>>> import numpy as np
>>> np.set_printoptions(precision=2, suppress=True, linewidth=160)
>>> X = np.load("w.npy")
>>> print(X)
[[  0.   -0.7]
 [-26.    0.5]
 [-62.   -0.1]
 [-24.    0.1]
 [-16.   -1. ]]
>>> A2 = np.array([[0, 2, -2], [0, 2, 1]])
>>> W2 = np.kron(A2, X)
>>> print(round(float(np.linalg.norm(W2, 2)), 2), np.round(np.linalg.norm(A2, 2) * np.linalg.norm(X, 2), 2))
219.47 219.47
>>> print(np.linalg.matrix_rank(W2))
4
>>> A2 = np.array([[-2, 0], [-2, 2]])
>>> print(np.vstack([X, A2.T]).shape)
(7, 2)
>>> print(np.linalg.matrix_rank(np.vstack([X, A2.T])))
2
>>> print(X @ A2)
[[  1.4  -1.4]
 [ 51.    1. ]
 [124.2  -0.2]
 [ 47.8   0.2]
 [ 34.   -2. ]]
>>> print(np.einsum("ik,kj->ij", X, A2))
[[  1.4  -1.4]
 [ 51.    1. ]
 [124.2  -0.2]
 [ 47.8   0.2]
 [ 34.   -2. ]]
>>> print(A2.T @ X.T)
[[  1.4  51.  124.2  47.8  34. ]
 [ -1.4   1.   -0.2   0.2  -2. ]]
>>> print(np.einsum("ij->j", X))
[-128.    -1.2]
>>> print(np.einsum("ij,ij->i", X, X))
[   0.49  676.25 3844.01  576.01  257.  ]
>>> mat = np.loadtxt("m.csv", delimiter=",")
>>> print(mat)
[[-1.4   0.56  1.26 -2.38 -2.1 ]
 [-0.71  0.41 -1.08  0.44  0.33]
 [-1.05  0.49 -0.01 -0.87 -0.8 ]
 [-3.05  1.57 -2.03 -0.61 -0.7 ]
 [-1.66  0.72  0.73 -2.09 -1.87]]
>>> U, sv, vt = np.linalg.svd(mat)
>>> evecs = vt[:(sv > 1e-8).sum()]
>>> rng = np.random.default_rng(4185)
>>> x0 = mat[0] + 5 * mat[1] + rng.integers(2) * np.eye(5)[3]
>>> print(x0)
[-4.95  2.61 -4.14  0.82 -0.45]
>>> print(np.linalg.matrix_rank(np.vstack([mat, x0])))
3
>>> print(np.diag(evecs.T @ evecs))
[0.57 0.15 0.55 0.41 0.32]
>>> G = mat.T @ mat
>>> print(np.diag(G))
[15.62  3.71  7.41 11.36  9.15]
>>> print(G)
[[15.62 -7.57  3.99  9.26  8.78]
 [-7.57  3.71 -2.4  -4.04 -3.88]
 [ 3.99 -2.4   7.41 -3.75 -2.94]
 [ 9.26 -4.04 -3.75 11.36 10.17]
 [ 8.78 -3.88 -2.94 10.17  9.15]]
>>> print(np.allclose(G, G.T))
True
>>> print(np.round(np.linalg.svd(mat, compute_uv=False) ** 2, 2) + 0)
[33.84 13.4   0.    0.    0.  ]
>>> w1 = np.array([[-2, 1, -1], [-2, 3, -1], [-3, 2, 2], [0, 0, -3], [2, -2, 3]])
>>> b = np.array([2, 3, 0])
>>> act = np.maximum(mat @ w1 + b, 0)
>>> print((act > 0).mean(axis=0))
[0.6 1.  0.6]
>>> print(np.linalg.matrix_rank(act))
3
>>> W2 = np.array([[0, 2, 4], [-4, -2, 1], [-5, -1, 4]])
>>> print(w1 @ W2)
[[  1  -5 -11]
 [ -7  -9  -9]
 [-18 -12  -2]
 [ 15   3 -12]
 [ -7   5  18]]
>>> feats = np.load("data.npy")
>>> print(feats)
[[ 3.35  1.16]
 [-3.51  2.51]]
>>> x0 = np.array([1, 3])
>>> y = feats @ x0
>>> b, lr = np.zeros(2), 1 / np.linalg.norm(feats, 2) ** 2
>>> for i in range(60):
...     b -= lr * feats.T @ (feats @ b - y)
...     if i % 10 == 0: print(i, round(np.linalg.norm(feats @ b - y), 2))
... 
0 5.92
10 0.33
20 0.02
30 0.0
40 0.0
50 0.0
>>> print(b)
[1. 3.]
>>> print(np.round(np.linalg.cond(feats), 2))
2.0
>>> def softmax(z):
...     e = np.exp(z - z.max(axis=-1, keepdims=True))
...     return e / e.sum(axis=-1, keepdims=True)
... 
>>> print(softmax(feats[0]))
[0.9 0.1]
>>> print(softmax(feats[0] + 2))
[0.9 0.1]
>>> scores = feats @ feats.T / np.sqrt(2)
>>> print(np.round(softmax(scores + np.triu(np.full(scores.shape, -np.inf), 1)), 2) + 0)
[[1. 0.]
 [0. 1.]]
>>> print(np.round(softmax(scores), 2) + 0)
[[1. 0.]
 [0. 1.]]
>>> print(softmax(scores).round(6).argmax(axis=1))
[0 1]
>>> A2 = np.array([[4, 2, -2], [3, 5, 2]])
>>> W2 = np.kron(A2, mat)
>>> print(np.round(np.linalg.norm(W2, 2), 2), round(np.linalg.norm(A2, 2) * np.linalg.norm(mat, 2), 2))
41.26 41.26
>>> W0 = np.array([[2, 2, 2, 2], [2, 4, 4, 4], [2, 4, 6, 6], [2, 4, 6, 8]])
>>> u = np.array([0, 3, 2, 2])
>>> A2 = W0 + np.outer(u, np.eye(4)[1])
>>> print(A2)
[[2. 2. 2. 2.]
 [2. 7. 4. 4.]
 [2. 6. 6. 6.]
 [2. 6. 6. 8.]]
>>> print(np.linalg.matrix_rank(np.linalg.inv(A2) - np.linalg.inv(W0), tol=1e-8))
1
>>> theta = np.radians(120)
>>> Rm = np.eye(4)
>>> Rm[3, 3] = Rm[2, 2] = np.cos(theta)
>>> Rm[3, 2], Rm[2, 3] = -np.sin(theta), np.sin(theta)
>>> print(Rm)
[[ 1.    0.    0.    0.  ]
 [ 0.    1.    0.    0.  ]
 [ 0.    0.   -0.5   0.87]
 [ 0.    0.   -0.87 -0.5 ]]
>>> A2 = W0 @ Rm.T
>>> print(np.linalg.svd(W0, compute_uv=False), np.linalg.svd(A2, compute_uv=False))
[16.58  2.    0.85  0.57] [16.58  2.    0.85  0.57]
>>> A2 = Rm + rng.integers(-2, 3, (4, 1)) @ rng.integers(-2, 3, (1, 4))
>>> print(A2)
[[ 1.    2.   -2.   -2.  ]
 [ 0.    3.   -2.   -2.  ]
 [ 0.    0.   -0.5   0.87]
 [ 0.    2.   -2.87 -2.5 ]]
>>> print(np.round(np.linalg.svd(A2 - Rm, compute_uv=False), 2) + 0)
[6. 0. 0. 0.]
>>> print(np.linalg.matrix_rank(A2 - Rm, tol=1e-8))
1
>>> E = np.load("test15.npy")
>>> print(E)
[[  5.   7. -10. -18.]
 [  6.  16. -20. -36.]
 [  6.   7. -11. -18.]
 [  0.   0.   0.  -9.]]
>>> x0 = np.array([2, -9, 5, 0])
>>> y = E @ x0
>>> b, lr = np.zeros(4), 1 / np.linalg.norm(E, 2) ** 2
>>> for i in range(6):
...     b -= lr * E.T @ (E @ b - y)
...     if i % 2 == 0: print(i, round(np.linalg.norm(E @ b - y), 2))
... 
0 38.99
2 38.39
4 37.8
>>> print(b)
[-0.83 -1.87  2.42  3.79]
>>> print(E.mean(axis=0))
[  4.25   7.5  -10.25 -20.25]
>>> print(E - E[0])
[[  0.   0.   0.   0.]
 [  1.   9. -10. -18.]
 [  1.   0.  -1.   0.]
 [ -5.  -7.  10.   9.]]
>>> print(E.shape)
(4, 4)
>>> print(np.linalg.svd(E, compute_uv=False))
[55.3   5.38  3.14  0.17]
>>> print(np.linalg.matrix_rank(E))
4
>>> print(np.unravel_index(np.abs(E).argmax(), E.shape))
(np.int64(1), np.int64(3))
>>> E[:, 4]
Traceback (most recent call last):
  File "<python-input-84>", line 1, in <module>
    E[:, 4]
    ~^^^^^^
IndexError: index 4 is out of bounds for axis 1 with size 4
>>> print(np.round(np.linalg.norm(E), 2))
55.65
>>> data = np.array([[1, 9, 7],
...     [2, 11, 7],
...     [0, 0, 0],
...     [0, 7, 0],
...     [0, 0, 0],
...     [3, 13, 10],
...     [0, 1, 16],
...     [0, 0, 13],
...     [0, 0, 4],
...     [0, 3, 10],
...     [1, 9, 0],
...     [0, 0, 10],
...     [0, 7, 10]])
>>> print(data)
[[ 1  9  7]
 [ 2 11  7]
 [ 0  0  0]
 [ 0  7  0]
 [ 0  0  0]
 [ 3 13 10]
 [ 0  1 16]
 [ 0  0 13]
 [ 0  0  4]
 [ 0  3 10]
 [ 1  9  0]
 [ 0  0 10]
 [ 0  7 10]]
>>> blk = np.stack([data, -2 * data, data[::-1]])
>>> print(np.linalg.matrix_rank(blk.reshape(3, -1)))
2
>>> print(blk.sum(axis=0))
[[ -1  -2   3]
 [ -2 -11   3]
 [  1   9   0]
 [  0  -4  10]
 [  0   0   4]
 [ -3 -13   3]
 [  0   0   0]
 [  3  13  -3]
 [  0   0  -4]
 [  0   4 -10]
 [ -1  -9   0]
 [  2  11  -3]
 [  1   2  -3]]
>>> print(np.einsum("bij,cij->bc", blk, blk))
[[ 1514 -3028   965]
 [-3028  6056 -1930]
 [  965 -1930  1514]]
>>> print(blk.shape)
(3, 13, 3)
>>> print(np.linalg.norm(blk, axis=(1, 2)))
[38.91 77.82 38.91]
>>> Ac = data - data.mean(axis=0)
>>> U, sv, vt = np.linalg.svd(Ac, full_matrices=False)
>>> print(sv)
[18.97 16.96  1.82]
>>> print(np.abs(U[:, 0]).argmax())
6
>>> print(vt[0] * np.sign(vt[0, np.abs(vt[0]).argmax()]))
[-0.02 -0.21  0.98]
>>> d = np.linalg.norm(data[:, None] - data[None], axis=-1)
>>> print(np.flatnonzero(d[12] < d.mean() / 2))
[ 0  9 12]
>>> print(np.linalg.matrix_rank(d ** 2))
5
>>> print(d.mean(axis=1).argmax())
6
>>> print(np.unravel_index(d.round(6).argmax(), d.shape))
(np.int64(6), np.int64(10))
>>> x0 = np.array([0, -3, 3])
>>> y = data @ x0
>>> print(y)
[ -6 -12   0 -21   0  -9  45  39  12  21 -27  30   9]
>>> print(np.round(np.linalg.pinv(data) @ data, 2) + 0)
[[1. 0. 0.]
 [0. 1. 0.]
 [0. 0. 1.]]
>>> print(np.round(np.linalg.lstsq(data, y)[0], 2) + 0)
[ 0. -3.  3.]
>>> y = y + 0.05 * rng.normal(size=13)
>>> print(y)
[ -6.01 -11.98   0.06 -21.04  -0.06  -9.01  44.94  38.97  11.92  21.05 -27.03  30.02   8.97]
>>> b, *_ = np.linalg.lstsq(data, y)
>>> print(np.round(np.linalg.norm(y - data @ b), 2))
0.15
>>> print([round(float(np.linalg.norm(np.linalg.solve(data.T @ data + lam * np.eye(3), data.T @ y))), 2) for lam in (0, 1, 10, 100)])
[4.24, 4.22, 4.1, 3.26]
>>> print(b.round())
[ 0. -3.  3.]
